$ python3 -q
>>> import numpy as np
>>> from numpy import linalg as LA
>>> np.set_printoptions(suppress=True, linewidth=200)
>>> O, _ = LA.qr(np.array([[-1.0, -0.8, 0.8], [0.3, -0.9, -0.5], [0.3, 0.4, -1.5]]))
>>> K = O[:, :3]
>>> K.round(2)
array([[-0.92, -0.22,  0.32],
       [ 0.28, -0.95,  0.13],
       [ 0.28,  0.21,  0.94]])
>>> # columns are unit length and at right angles
>>> other = LA.inv(K)
>>> np.round(LA.inv(other), 2)
array([[-0.92, -0.22,  0.32],
       [ 0.28, -0.95,  0.13],
       [ 0.28,  0.21,  0.94]])
>>> other.round(2)
array([[-0.92,  0.28,  0.28],
       [-0.22, -0.95,  0.21],
       [ 0.32,  0.13,  0.94]])
>>> np.round(LA.cond(K), 2)
np.float64(1.0)
>>> np.round(LA.det(K) * other, 2)
array([[-0.92,  0.28,  0.28],
       [-0.22, -0.95,  0.21],
       [ 0.32,  0.13,  0.94]])
>>> np.round(LA.slogdet(K)[0], 2)
np.float64(1.0)
>>> (np.abs(other) > 1e-9).astype(int)
array([[1, 1, 1],
       [1, 1, 1],
       [1, 1, 1]])
>>> x = np.array([1, 1, 1])
>>> 3 - LA.matrix_rank(other - np.eye(3), tol=1e-8)
np.int64(1)
>>> np.round(np.sort(np.abs(np.degrees(np.angle(LA.eigvals(other))))), 2)
array([  0.  , 165.32, 165.32])
>>> O, r_ = LA.qr(K)
>>> np.allclose(r_.T @ r_, K.T @ K)
True
>>> O.round(2)
array([[-0.92, -0.22,  0.32],
       [ 0.28, -0.95,  0.13],
       [ 0.28,  0.21,  0.94]])
>>> r_.round(2) + 0
array([[1., 0., 0.],
       [0., 1., 0.],
       [0., 0., 1.]])
>>> round(float(abs(r_[0, 0])), 2), np.round(LA.norm(K[:, 0]), 2)
(1.0, np.float64(1.0))
>>> np.round(np.abs(np.diag(r_)), 2)
array([1., 1., 1.])
>>> ang = np.radians(90)
>>> r_ = np.eye(3)
>>> r_[0, 0] = r_[2, 2] = np.cos(ang)
>>> r_[0, 2], r_[2, 0] = -np.sin(ang), np.sin(ang)
>>> r_.round(2) + 0
array([[ 0.,  0., -1.],
       [ 0.,  1.,  0.],
       [ 1.,  0.,  0.]])
>>> other = O @ r_.T
>>> np.allclose(O @ O.T, other @ other.T)
True
>>> round(float(LA.det(r_)), 2), np.trace(r_)
(1.0, np.float64(1.0))
>>> other.round(2)
array([[-0.32, -0.22, -0.92],
       [-0.13, -0.95,  0.28],
       [-0.94,  0.21,  0.28]])
>>> W1 = np.array([[-2, 1, -2, 2], [0, 3, -1, -3], [3, 2, -2, -3]])
>>> beta = np.array([2, 4, -4, 1])
>>> act = np.maximum(K @ W1 + beta, 0)
>>> act.round(2)
array([[4.8 , 3.05, 0.  , 0.  ],
       [1.84, 1.68, 0.  , 4.01],
       [4.26, 6.78, 0.  , 0.  ]])
>>> np.round((act > 0).mean(axis=0), 2)
array([1.  , 1.  , 0.  , 0.33])
>>> (act > 0).astype(int)
array([[1, 1, 0, 0],
       [1, 1, 0, 1],
       [1, 1, 0, 0]])
>>> LA.matrix_rank(act)
np.int64(3)
>>> basis = np.array([[1, 3, 2], [0, 1, 3], [3, 0, 1], [1, 2, 0]])
>>> (act @ basis).round(6).argmax(axis=1)
array([2, 1, 2])
>>> W1 @ basis
array([[-6, -1, -3],
       [-6, -3,  8],
       [-6,  5, 10]])
>>> other = np.array([[1, 0], [1, 6]])
>>> arr = np.kron(np.eye(2, dtype=int), other)
>>> arr
array([[1, 0, 0, 0],
       [1, 6, 0, 0],
       [0, 0, 1, 0],
       [0, 0, 1, 6]])
>>> round(float(LA.det(2 * arr)), 2), round(LA.det(arr), 2)
(576.0, np.float64(36.0))
>>> np.kron(np.eye(2, dtype=int), arr)
array([[1, 0, 0, 0, 0, 0, 0, 0],
       [1, 6, 0, 0, 0, 0, 0, 0],
       [0, 0, 1, 0, 0, 0, 0, 0],
       [0, 0, 1, 6, 0, 0, 0, 0],
       [0, 0, 0, 0, 1, 0, 0, 0],
       [0, 0, 0, 0, 1, 6, 0, 0],
       [0, 0, 0, 0, 0, 0, 1, 0],
       [0, 0, 0, 0, 0, 0, 1, 6]])
>>> arr.reshape(-1, 2)
array([[1, 0],
       [0, 0],
       [1, 6],
       [0, 0],
       [0, 0],
       [1, 0],
       [0, 0],
       [1, 6]])
>>> T = arr.reshape(4, 2, -1)
>>> T.shape
(4, 2, 2)
>>> T[:, 0]
array([[1, 0],
       [1, 6],
       [0, 0],
       [0, 0]])
>>> np.swapaxes(T, 1, 2)[0]
array([[1, 0],
       [0, 0]])
>>> T.sum(axis=1)
array([[1, 0],
       [1, 6],
       [1, 0],
       [1, 6]])
>>> T.transpose(1, 0, 2)
array([[[1, 0],
        [1, 6],
        [0, 0],
        [0, 0]],

       [[0, 0],
        [0, 0],
        [1, 0],
        [1, 6]]])
>>> np.einsum("ihd,jhd->hij", T, T).shape
(2, 4, 4)
>>> np.flatnonzero(LA.matrix_power((arr != 0) + (arr.T != 0) + np.eye(4), 4)[2])
array([2, 3])
>>> arr @ arr
array([[ 1,  0,  0,  0],
       [ 7, 36,  0,  0],
       [ 0,  0,  1,  0],
       [ 0,  0,  7, 36]])
>>> proj = np.triu(np.array([[-4, 1, -2, 1], [-3, 3, -5, 5], [3, -5, 0, 2], [2, 4, 0, -3]]), 1) + np.eye(4)
>>> other = proj @ arr @ LA.inv(proj)
>>> LA.matrix_rank(other)
np.int64(4)
>>> np.trace(other), np.trace(arr)
(np.float64(14.0), np.int64(14))
>>> ang = np.deg2rad(60)
>>> A = np.eye(4)
>>> A[np.ix_([1, 3], [1, 3])] = [[np.cos(ang), -np.sin(ang)], [np.sin(ang), np.cos(ang)]]
>>> A.round(2)
array([[ 1.  ,  0.  ,  0.  ,  0.  ],
       [ 0.  ,  0.5 ,  0.  , -0.87],
       [ 0.  ,  0.  ,  1.  ,  0.  ],
       [ 0.  ,  0.87,  0.  ,  0.5 ]])
>>> np.round(np.sort(LA.eigvals(A).real), 2)
array([0.5, 0.5, 1. , 1. ])
>>> X = np.load("test12.npy")
>>> X
array([[-0.29,  1.79,  2.39],
       [ 2.54, -0.66, -1.45],
       [ 1.7 ,  0.78, -2.34],
       [ 0.75, -2.66,  1.16],
       [ 0.04, -1.82,  2.39],
       [ 0.39,  0.83,  2.86],
       [ 1.22,  1.25, -2.44],
       [ 2.82, -0.57, -0.86],
       [-0.5 ,  2.95,  0.16],
       [-1.91,  2.23, -0.63],
       [ 1.23,  2.28, -1.51],
       [-2.54,  0.86, -1.35],
       [-0.35,  1.36, -2.65],
       [ 1.65, -0.35, -2.48]])
>>> x = np.array([1, 2, 0])
>>> h = np.maximum(X @ x, 0)
>>> np.round(np.tanh(X @ x), 2)
array([ 1.  ,  0.84,  1.  , -1.  , -1.  ,  0.97,  1.  ,  0.93,  1.  ,  0.99,  1.  , -0.68,  0.98,  0.74])
>>> X * (h > 1e-9)[:, None]
array([[-0.29,  1.79,  2.39],
       [ 2.54, -0.66, -1.45],
       [ 1.7 ,  0.78, -2.34],
       [ 0.  , -0.  ,  0.  ],
       [ 0.  , -0.  ,  0.  ],
       [ 0.39,  0.83,  2.86],
       [ 1.22,  1.25, -2.44],
       [ 2.82, -0.57, -0.86],
       [-0.5 ,  2.95,  0.16],
       [-1.91,  2.23, -0.63],
       [ 1.23,  2.28, -1.51],
       [-0.  ,  0.  , -0.  ],
       [-0.35,  1.36, -2.65],
       [ 1.65, -0.35, -2.48]])
>>> np.round(X.T @ h, 2)
array([ 18.05,  50.73, -24.31])
>>> np.flatnonzero(h > 1e-9)
array([ 0,  1,  2,  5,  6,  7,  8,  9, 10, 12, 13])
>>> T = np.stack([X, 4 * X, X[::-1]])
>>> np.round(LA.norm(T, axis=(1, 2)), 2)
array([11.23, 44.9 , 11.23])
>>> T.shape
(3, 14, 3)
>>> (T @ X.T).shape
(3, 14, 14)
>>> basis = X[[11, 3]].astype(float)
>>> for _ in range(7):
...     idx = LA.norm(X[:, None] - basis, axis=-1).argmin(axis=1)
...     basis = np.array([X[idx == j].mean(axis=0) for j in range(2)])
... 
>>> idx
array([0, 1, 0, 1, 1, 1, 0, 1, 0, 0, 0, 0, 0, 1])
>>> np.round(basis[1] - basis[0], 2)
array([ 1.54, -2.56,  1.32])
>>> basis.round(2)
array([[-0.18,  1.69, -1.05],
       [ 1.36, -0.87,  0.27]])
>>> other = basis / LA.norm(basis, axis=1, keepdims=True)
>>> G = other @ other.T
>>> (np.abs(G) > 0.9).astype(int)
array([[1, 0],
       [0, 1]])
>>> (G - 2 * np.eye(2)).round(6).argmax(axis=1)
array([1, 0])
>>> m1 = np.loadtxt("arr.csv", delimiter=",")
>>> m1
array([[ 5.,  6.,  7.,  8.],
       [ 9., 10., 11., 12.],
       [13., 14., 15., 16.],
       [17., 18., 19., 20.]])
>>> # looks like rank 2
>>> Uu, sv, Vh = LA.svd(m1)
>>> vecs = Vh[:(sv > 1e-8).sum()]
>>> rng = np.random.default_rng(996952)
>>> x = m1[0] + -3 * m1[2] + rng.integers(2) * np.eye(4)[1]
>>> x
array([-34., -35., -38., -40.])
>>> np.round(vecs.T @ vecs, 2)
array([[ 0.7,  0.4,  0.1, -0.2],
       [ 0.4,  0.3,  0.2,  0.1],
       [ 0.1,  0.2,  0.3,  0.4],
       [-0.2,  0.1,  0.4,  0.7]])
>>> LA.matrix_rank(np.vstack([m1, x]))
np.int64(3)
>>> np.allclose(vecs.T @ vecs @ x, x)
False
>>> np.round(np.diag(vecs.T @ vecs), 2)
array([0.7, 0.3, 0.3, 0.7])
